>>> import numpy as np
>>> from numpy import linalg as LA
>>> np.set_printoptions(suppress=True, linewidth=200)
>>> J = np.loadtxt("x.csv", delimiter=",")
>>> J
array([[ 1.,  0.,  0.],
       [-9., -6.,  0.],
       [-5.,  0.,  3.]])
>>> vec = np.array([3, 3, 2])
>>> J @ vec
array([  3., -45.,  -9.])
>>> J @ np.eye(3)[1]
array([ 0., -6.,  0.])
>>> J @ (2 * vec)
array([  6., -90., -18.])
>>> J * vec
array([[  3.,   0.,   0.],
       [-27., -18.,   0.],
       [-15.,   0.,   6.]])
>>> round(LA.eigvals(J).sum().real, 1)
np.float64(-2.0)
>>> np.kron(np.eye(2, dtype=int), J)
array([[ 1.,  0.,  0.,  0.,  0.,  0.],
       [-9., -6.,  0., -0., -0.,  0.],
       [-5.,  0.,  3., -0.,  0.,  0.],
       [ 0.,  0.,  0.,  1.,  0.,  0.],
       [-0., -0.,  0., -9., -6.,  0.],
       [-0.,  0.,  0., -5.,  0.,  3.]])
>>> Q, r_ = LA.qr(J)
>>> Q.shape, r_.shape
((3, 3), (3, 3))
>>> Q.round(1) + 0
array([[-0.1, -0.2,  1. ],
       [ 0.9, -0.5,  0. ],
       [ 0.5,  0.9,  0.2]])
>>> np.round(Q.T @ Q, 1) + 0
array([[1., 0., 0.],
       [0., 1., 0.],
       [0., 0., 1.]])
>>> np.round(abs(r_[0, 0]), 1), round(float(LA.norm(J[:, 0])), 1)
(np.float64(10.3), 10.3)
>>> np.round(Q @ r_, 1) + 0
array([[ 1.,  0.,  0.],
       [-9., -6.,  0.],
       [-5.,  0.,  3.]])
>>> r_.round(1)
array([[-10.3,  -5.2,   1.5],
       [  0. ,   3. ,   2.6],
       [  0. ,   0. ,   0.6]])
>>> other = np.array([[2, -1, 0], [2, -3, 1], [3, 1, 0]])
>>> K = np.triu(other, 1)
>>> K
array([[ 0, -1,  0],
       [ 0,  0,  1],
       [ 0,  0,  0]])
>>> np.poly(K)
array([1., 0., 0., 0.])
>>> np.round(LA.eigvals(K).sum().real, 1)
np.float64(0.0)
>>> np.round(LA.det(K[::-1]), 1)
np.float64(0.0)
>>> np.kron(np.eye(2, dtype=int), K)
array([[ 0, -1,  0,  0,  0,  0],
       [ 0,  0,  1,  0,  0,  0],
       [ 0,  0,  0,  0,  0,  0],
       [ 0,  0,  0,  0, -1,  0],
       [ 0,  0,  0,  0,  0,  1],
       [ 0,  0,  0,  0,  0,  0]])
>>> round(LA.det(2 * K), 1), np.round(LA.det(K), 1)
(np.float64(0.0), np.float64(0.0))
>>> M = np.load("dump.npy")
>>> M
array([[1, 0, 0],
       [0, 1, 0],
       [0, 0, 1]])
>>> ev, vecs = LA.eig(M)
>>> np.prod(ev)
np.float64(1.0)
>>> np.round(np.sort(LA.eigvals(M.T)), 1)
array([1., 1., 1.])
>>> ev
array([1., 1., 1.])
>>> M @ vecs[:, 0] - ev[0] * vecs[:, 0]
array([0., 0., 0.])
>>> Q, r_ = LA.qr(M)
>>> np.allclose(r_.T @ r_, M.T @ M)
True
>>> Q.shape, r_.shape
((3, 3), (3, 3))
>>> np.trace(Q @ Q.T)
np.float64(3.0)
>>> abs(r_[0, 0]), round(LA.norm(M[:, 0]), 1)
(np.float64(1.0), np.float64(1.0))
>>> np.abs(np.diag(r_))
array([1., 1., 1.])
>>> Q @ r_
array([[1., 0., 0.],
       [0., 1., 0.],
       [0., 0., 1.]])
>>> low = LA.cholesky(M)
>>> low @ low.T
array([[1., 0., 0.],
       [0., 1., 0.],
       [0., 0., 1.]])
>>> low
array([[1., 0., 0.],
       [0., 1., 0.],
       [0., 0., 1.]])
>>> LA.eigvalsh(M).min() > 0
np.True_
>>> M / np.sqrt(np.outer(np.diag(M), np.diag(M)))
array([[1., 0., 0.],
       [0., 1., 0.],
       [0., 0., 1.]])
>>> X = np.array([[6, -10, -8, 12], [0, 0, 0, 0], [9, -15, -12, 18]])
>>> np.round(LA.norm(X) ** 2 / LA.norm(X, 2) ** 2, 1)
np.float64(1.0)
>>> np.round(LA.norm(X[2], 1), 1), round(float(LA.norm(X[2], np.inf)), 1)
(np.float64(54.0), 18.0)
>>> round(float(LA.norm(X, 1)), 1), round(LA.norm(X, np.inf), 1)
(30.0, np.float64(54.0))
>>> np.round(LA.norm(X[2] - X[0]), 1)
np.float64(9.3)
>>> X[2] @ X[0]
np.int64(516)
>>> LA.norm(X, axis=1).argmax()
np.int64(2)
>>> try:
...     LA.inv(X)
... except LA.LinAlgError as e:
...     print(repr(e))
... 
LinAlgError('Last 2 dimensions of the array must be square')
>>> np.round(X @ LA.pinv(X) @ X, 1)
array([[  6., -10.,  -8.,  12.],
       [  0.,   0.,   0.,   0.],
       [  9., -15., -12.,  18.]])
>>> np.abs(np.diag(LA.qr(X)[1])) > 1e-9
array([ True, False, False])
>>> np.unique(X.round(6), axis=0).shape
(3, 4)
>>> np.allclose(X[:-1].T @ LA.lstsq(X[:-1].T, X[-1])[0], X[-1])
True
>>> rank = LA.matrix_rank(X)
>>> rank
np.int64(1)
>>> ns = LA.svd(X)[2][rank:].T
>>> np.round(ns @ ns.T, 1)
array([[ 0.9,  0.2,  0.1, -0.2],
       [ 0.2,  0.7, -0.2,  0.3],
       [ 0.1, -0.2,  0.8,  0.3],
       [-0.2,  0.3,  0.3,  0.6]])
>>> [int(LA.matrix_rank(X[:i])) for i in range(1, len(X) + 1)]
[1, 1, 1]
